% ipython --no-banner

In [1]: import numpy as np

In [2]: np.set_printoptions(precision=3, suppress=True, linewidth=120, sign=" ")

In [3]: rd = lambda a: np.round(a, 3) + 0

In [4]: E = np.loadtxt("test17.csv", delimiter=",")

In [5]: E
Out[5]: 
array([[ 26.,  21.,   8.,  16.,  13.,  24.,   9.,  19.,  23.],
       [ 21.,  19.,   6.,   8.,   8.,  22.,   4.,  14.,  17.],
       [  8.,   6.,   9.,   5.,   4.,  11.,   7.,   5.,   6.],
       [ 16.,   8.,   5.,  23.,  16.,   8.,  13.,  15.,  20.],
       [ 13.,   8.,   4.,  16.,  13.,   9.,   9.,  11.,  16.],
       [ 24.,  22.,  11.,   8.,   9.,  29.,   7.,  16.,  18.],
       [  9.,   4.,   7.,  13.,   9.,   7.,  12.,   8.,   8.],
       [ 19.,  14.,   5.,  15.,  11.,  16.,   8.,  17.,  18.],
       [ 23.,  17.,   6.,  20.,  16.,  18.,   8.,  18.,  27.]])

In [6]: U, s, Vt = np.linalg.svd(E)

In [7]: V = Vt[:(s > 1e-8).sum()]

In [8]: rng = np.random.default_rng(7486)

In [9]: x = E[1] + -2 * E[6] + rng.integers(2) * np.eye(9)[7]

In [10]: x
Out[10]: array([  3.,  11.,  -8., -18., -10.,   8., -20.,  -1.,   1.])

In [11]: np.linalg.matrix_rank(np.vstack([E, x]))
Out[11]: np.int64(7)

In [12]: U, s, Vt = np.linalg.svd(E)

In [13]: rd(s)
Out[13]: array([ 126.914,   28.218,   12.564,    4.025,    1.979,    1.3  ,    0.   ,    0.   ,    0.   ])

In [14]: out = U[:, :6] @ np.diag(s[:6]) @ Vt[:6]

In [15]: np.linalg.matrix_rank(out)
Out[15]: np.int64(6)

In [16]: rd(np.linalg.norm(E - out) / np.linalg.norm(E))
Out[16]: np.float64(0.0)

In [17]: arr = np.load("block13.npy")

In [18]: arr
Out[18]: 
array([[ 0.576, -0.048,  0.253,  0.558, -1.388, -0.441,  0.658,  0.131],
       [-0.672,  0.377, -0.718, -0.073,  1.807, -0.745, -0.788, -1.09 ],
       [-0.158,  0.114,  0.012,  0.115, -0.075, -0.711,  0.35 , -0.733],
       [ 0.517, -0.482,  0.153, -0.175, -0.011, -0.059, -0.267,  0.276]])

In [19]: f = np.array([-3, -1, -2])

In [20]: rd(np.convolve(arr[3], f))
Out[20]: array([-1.551,  0.929, -1.011,  1.336, -0.098,  0.538,  0.882, -0.443,  0.258, -0.552])

In [21]: rd(np.cross(arr[3, :3], arr[0, :3]))
Out[21]: array([-0.115, -0.043,  0.253])
